In [1]: import numpy as np

In [2]: np.set_printoptions(precision=2, suppress=True, linewidth=100)

In [3]: J = np.load("case8.npy")

In [4]: J
Out[4]: 
array([[1.  , 0.2 , 0.04, 0.01, 0.  ],
       [0.2 , 1.  , 0.2 , 0.04, 0.01],
       [0.04, 0.2 , 1.  , 0.2 , 0.04],
       [0.01, 0.04, 0.2 , 1.  , 0.2 ],
       [0.  , 0.01, 0.04, 0.2 , 1.  ]])

In [5]: vals, vecs = np.linalg.eigh(J)

In [6]: np.round(vecs.T @ vecs, 2) + 0
Out[6]: 
array([[1., 0., 0., 0., 0.],
       [0., 1., 0., 0., 0.],
       [0., 0., 1., 0., 0.],
       [0., 0., 0., 1., 0.],
       [0., 0., 0., 0., 1.]])

In [7]: np.round(vecs.T @ J @ vecs, 2) + 0
Out[7]: 
array([[0.69, 0.  , 0.  , 0.  , 0.  ],
       [0.  , 0.79, 0.  , 0.  , 0.  ],
       [0.  , 0.  , 0.95, 0.  , 0.  ],
       [0.  , 0.  , 0.  , 1.17, 0.  ],
       [0.  , 0.  , 0.  , 0.  , 1.4 ]])

In [8]: np.linalg.eigvalsh(J @ J)
Out[8]: array([0.48, 0.62, 0.9 , 1.37, 1.96])

In [9]: round(vals.sum(), 2), np.trace(J)
Out[9]: (np.float64(5.0), np.float64(5.0))

In [10]: np.abs(vecs[:, -1])
Out[10]: array([0.32, 0.49, 0.56, 0.49, 0.32])

In [11]: np.unique(vals.round(6) + 0, return_counts=True)[1]
Out[11]: array([1, 1, 1, 1, 1])

In [12]: np.linalg.eigvalsh(J + 2 * np.eye(5))
Out[12]: array([2.69, 2.79, 2.95, 3.17, 3.4 ])

In [13]: (vals > 1e-8).sum(), (vals < -1e-8).sum()
Out[13]: (np.int64(5), np.int64(0))

In [14]: F = np.loadtxt("w.csv", delimiter=",")

In [15]: F
Out[15]: 
array([[ 0.8 , -0.2 , -0.34, -0.2 , -0.07, -0.2 , -0.07, -0.34],
       [-0.2 ,  0.8 , -0.34, -0.2 , -0.07, -0.2 , -0.07, -0.34],
       [-0.34, -0.34,  0.43, -0.34, -0.11, -0.34, -0.11, -0.57],
       [-0.2 , -0.2 , -0.34,  0.8 , -0.07, -0.2 , -0.07, -0.34],
       [-0.07, -0.07, -0.11, -0.07,  0.98, -0.07, -0.02, -0.11],
       [-0.2 , -0.2 , -0.34, -0.2 , -0.07,  0.8 , -0.07, -0.34],
       [-0.07, -0.07, -0.11, -0.07, -0.02, -0.07,  0.98, -0.11],
       [-0.34, -0.34, -0.57, -0.34, -0.11, -0.34, -0.11,  0.43]])

In [16]: ang = np.radians(45)

In [17]: r_ = np.eye(8)

In [18]: r_[4, 4] = r_[5, 5] = np.cos(ang)

In [19]: r_[4, 5], r_[5, 4] = -np.sin(ang), np.sin(ang)

In [20]: r_
Out[20]: 
array([[ 1.  ,  0.  ,  0.  ,  0.  ,  0.  ,  0.  ,  0.  ,  0.  ],
       [ 0.  ,  1.  ,  0.  ,  0.  ,  0.  ,  0.  ,  0.  ,  0.  ],
       [ 0.  ,  0.  ,  1.  ,  0.  ,  0.  ,  0.  ,  0.  ,  0.  ],
       [ 0.  ,  0.  ,  0.  ,  1.  ,  0.  ,  0.  ,  0.  ,  0.  ],
       [ 0.  ,  0.  ,  0.  ,  0.  ,  0.71, -0.71,  0.  ,  0.  ],
       [ 0.  ,  0.  ,  0.  ,  0.  ,  0.71,  0.71,  0.  ,  0.  ],
       [ 0.  ,  0.  ,  0.  ,  0.  ,  0.  ,  0.  ,  1.  ,  0.  ],
       [ 0.  ,  0.  ,  0.  ,  0.  ,  0.  ,  0.  ,  0.  ,  1.  ]])

In [21]: Y = F @ r_.T

In [22]: np.abs(Y - F).max(axis=0)
Out[22]: array([0.  , 0.  , 0.  , 0.  , 0.54, 0.71, 0.  , 0.  ])

In [23]: np.allclose(np.linalg.norm(F, axis=1), np.linalg.norm(Y, axis=1))
Out[23]: True
